% ipython --no-banner

In [1]: import numpy as np

In [2]: np.set_printoptions(suppress=True, linewidth=120)

In [3]: K = np.load("out12.npy")

In [4]: K
Out[4]: 
array([[ 0, -2,  1,  1],
       [ 2,  0,  0, -1],
       [-1,  0,  0,  0],
       [-1,  1,  0,  0]])

In [5]: x0 = np.array([0, 0, 3, 4])

In [6]: np.round(np.linalg.svd(K, compute_uv=False), 3)
Out[6]: array([2.618, 2.618, 0.382, 0.382])

In [7]: O = np.linalg.solve(np.eye(4) - K, np.eye(4) + K)

In [8]: np.round(np.linalg.det(O), 3)
Out[8]: np.float64(1.0)

In [9]: O, V = np.linalg.qr(K[:, :3])[0], np.linalg.qr(K[:, 3:])[0]

In [10]: s = np.linalg.svd(O.T @ V, compute_uv=False)

In [11]: round(float(np.linalg.norm(O @ O.T - V @ V.T, 2)), 3)
Out[11]: 1.0

In [12]: np.round(np.degrees(np.arccos(s.clip(0, 1))), 3)
Out[12]: array([18.435])

In [13]: round(float(np.linalg.eigvals(K).sum().real), 3)
Out[13]: 0.0

In [14]: np.einsum("ij,ji->", K, K)
Out[14]: np.int64(-14)

In [15]: np.einsum("ii->", K)
Out[15]: np.int64(0)

In [16]: np.round(np.linalg.det(2 * K), 3), round(np.linalg.det(K), 3)
Out[16]: (np.float64(16.0), np.float64(1.0))

In [17]: K.reshape(-1, 2)
Out[17]: 
array([[ 0, -2],
       [ 1,  1],
       [ 2,  0],
       [ 0, -1],
       [-1,  0],
       [ 0,  0],
       [-1,  1],
       [ 0,  0]])

In [18]: t3 = K.reshape(4, 2, -1)

In [19]: t3.shape
Out[19]: (4, 2, 2)

In [20]: np.einsum("ihd,jhd->hij", t3, t3).shape
Out[20]: (2, 4, 4)

In [21]: t3[:, 0]
Out[21]: 
array([[ 0, -2],
       [ 2,  0],
       [-1,  0],
       [-1,  1]])

In [22]: Y = K / np.linalg.norm(K, axis=1, keepdims=True)

In [23]: C2 = Y @ Y.T

In [24]: C2.round(3)
Out[24]: 
array([[ 1.   , -0.183,  0.   , -0.577],
       [-0.183,  1.   , -0.894, -0.632],
       [ 0.   , -0.894,  1.   ,  0.707],
       [-0.577, -0.632,  0.707,  1.   ]])

In [25]: (C2 - 2 * np.eye(4)).round(6).argmax(axis=1)
Out[25]: array([2, 0, 3, 2])

In [26]: np.round(np.linalg.norm(Y, axis=1), 3)
Out[26]: array([1., 1., 1., 1.])

In [27]: np.degrees(np.arccos(np.clip(C2[2, 0], -1, 1)))
Out[27]: np.float64(90.0)

In [28]: F = np.load("test13.npy")

In [29]: F
Out[29]: 
array([[0.667, 0.333],
       [0.333, 0.667]])

In [30]: F @ np.ones(2)
Out[30]: array([1., 1.])

In [31]: np.round(np.linalg.matrix_power(F, 2), 3)
Out[31]: 
array([[0.556, 0.444],
       [0.444, 0.556]])

In [32]: F.sum(axis=1)
Out[32]: array([1., 1.])

In [33]: p = np.eye(2)[0]

In [34]: for _ in range(3):
    ...:     p = p @ F
    ...:     print(p.round(3))
    ...: 
[0.667 0.333]
[0.556 0.444]
[0.519 0.481]

In [35]: ev, V = np.linalg.eigh(F)

In [36]: ev
Out[36]: array([0.334, 1.   ])

In [37]: np.abs(V[:, -1]).round(6).argmax()
Out[37]: np.int64(0)

In [38]: np.round(np.abs(V[:, -1]), 3)
Out[38]: array([0.707, 0.707])

In [39]: np.round(V @ np.diag(ev) @ V.T, 3)
Out[39]: 
array([[0.667, 0.333],
       [0.333, 0.667]])

In [40]: np.round(np.linalg.eigvalsh(F @ F), 3)
Out[40]: array([0.112, 1.   ])

In [41]: Lm = np.linalg.cholesky(F)

In [42]: np.round(Lm @ Lm.T, 3)
Out[42]: 
array([[0.667, 0.333],
       [0.333, 0.667]])

In [43]: np.round(np.diag(Lm) ** 2, 3)
Out[43]: array([0.667, 0.501])

In [44]: round(float(np.prod(np.diag(Lm)) ** 2), 3), np.round(np.linalg.det(F), 3)
Out[44]: (0.334, np.float64(0.334))

In [45]: round(np.linalg.det(F[::-1]), 3)
Out[45]: np.float64(-0.334)

In [46]: Y = F / np.sqrt((F ** 2).mean(axis=1, keepdims=True))

In [47]: np.linalg.matrix_rank(F - F.mean(axis=1, keepdims=True))
Out[47]: np.int64(1)

In [48]: Y[0].round(3)
Out[48]: array([1.265, 0.632])

In [49]: np.round(F - F.mean(axis=1, keepdims=True), 3)
Out[49]: 
array([[ 0.167, -0.167],
       [-0.167,  0.167]])

In [50]: np.linalg.matrix_rank(Y) == np.linalg.matrix_rank(F)
Out[50]: np.True_

In [51]: rng = np.random.default_rng(14078)

In [52]: arr = np.triu(rng.random((8, 8)) < 0.3, 1).astype(int)

In [53]: arr = arr + arr.T

In [54]: arr
Out[54]: 
array([[0, 0, 1, 0, 0, 0, 0, 1],
       [0, 0, 0, 0, 0, 1, 0, 0],
       [1, 0, 0, 0, 0, 0, 0, 0],
       [0, 0, 0, 0, 0, 1, 0, 0],
       [0, 0, 0, 0, 0, 0, 1, 0],
       [0, 1, 0, 1, 0, 0, 0, 0],
       [0, 0, 0, 0, 1, 0, 0, 1],
       [1, 0, 0, 0, 0, 0, 1, 0]])

In [55]: # column 3 repeats column 1

In [56]: ev, V = np.linalg.eigh(arr)

In [57]: x0 = np.array([2, 1, 4, 3, 5, 3, 0, 0])

In [58]: x0 @ arr @ x0
Out[58]: np.int64(40)

In [59]: np.abs(arr).sum(axis=1).max(), np.round(np.abs(ev).max(), 3)
Out[59]: (np.int64(2), np.float64(1.732))

In [60]: np.round(V * np.maximum(ev, 0) @ V.T, 3) + 0
Out[60]: 
array([[ 0.683,  0.   ,  0.5  ,  0.   ,  0.   ,  0.   ,  0.183,  0.5  ],
       [ 0.   ,  0.354,  0.   ,  0.354,  0.   ,  0.5  ,  0.   ,  0.   ],
       [ 0.5  ,  0.   ,  0.394,  0.   , -0.106,  0.   ,  0.   ,  0.289],
       [ 0.   ,  0.354,  0.   ,  0.354,  0.   ,  0.5  ,  0.   ,  0.   ],
       [ 0.   ,  0.   , -0.106,  0.   ,  0.394,  0.   ,  0.5  ,  0.289],
       [ 0.   ,  0.5  ,  0.   ,  0.5  ,  0.   ,  0.707,  0.   ,  0.   ],
       [ 0.183,  0.   ,  0.   ,  0.   ,  0.5  ,  0.   ,  0.683,  0.5  ],
       [ 0.5  ,  0.   ,  0.289,  0.   ,  0.289,  0.   ,  0.5  ,  0.577]])

In [61]: np.round(V * np.abs(ev) @ V.T, 3) + 0
Out[61]: 
array([[ 1.366,  0.   ,  0.   ,  0.   ,  0.   ,  0.   ,  0.366,  0.   ],
       [ 0.   ,  0.707,  0.   ,  0.707,  0.   ,  0.   ,  0.   ,  0.   ],
       [ 0.   ,  0.   ,  0.789,  0.   , -0.211,  0.   ,  0.   ,  0.577],
       [ 0.   ,  0.707,  0.   ,  0.707,  0.   ,  0.   ,  0.   ,  0.   ],
       [ 0.   ,  0.   , -0.211,  0.   ,  0.789,  0.   ,  0.   ,  0.577],
       [ 0.   ,  0.   ,  0.   ,  0.   ,  0.   ,  1.414,  0.   ,  0.   ],
       [ 0.366,  0.   ,  0.   ,  0.   ,  0.   ,  0.   ,  1.366,  0.   ],
       [ 0.   ,  0.   ,  0.577,  0.   ,  0.577,  0.   ,  0.   ,  1.155]])

In [62]: np.round(np.linalg.eigvalsh(arr[1:, 1:]), 3) + 0
Out[62]: array([-1.414, -1.414,  0.   ,  0.   ,  0.   ,  1.414,  1.414])
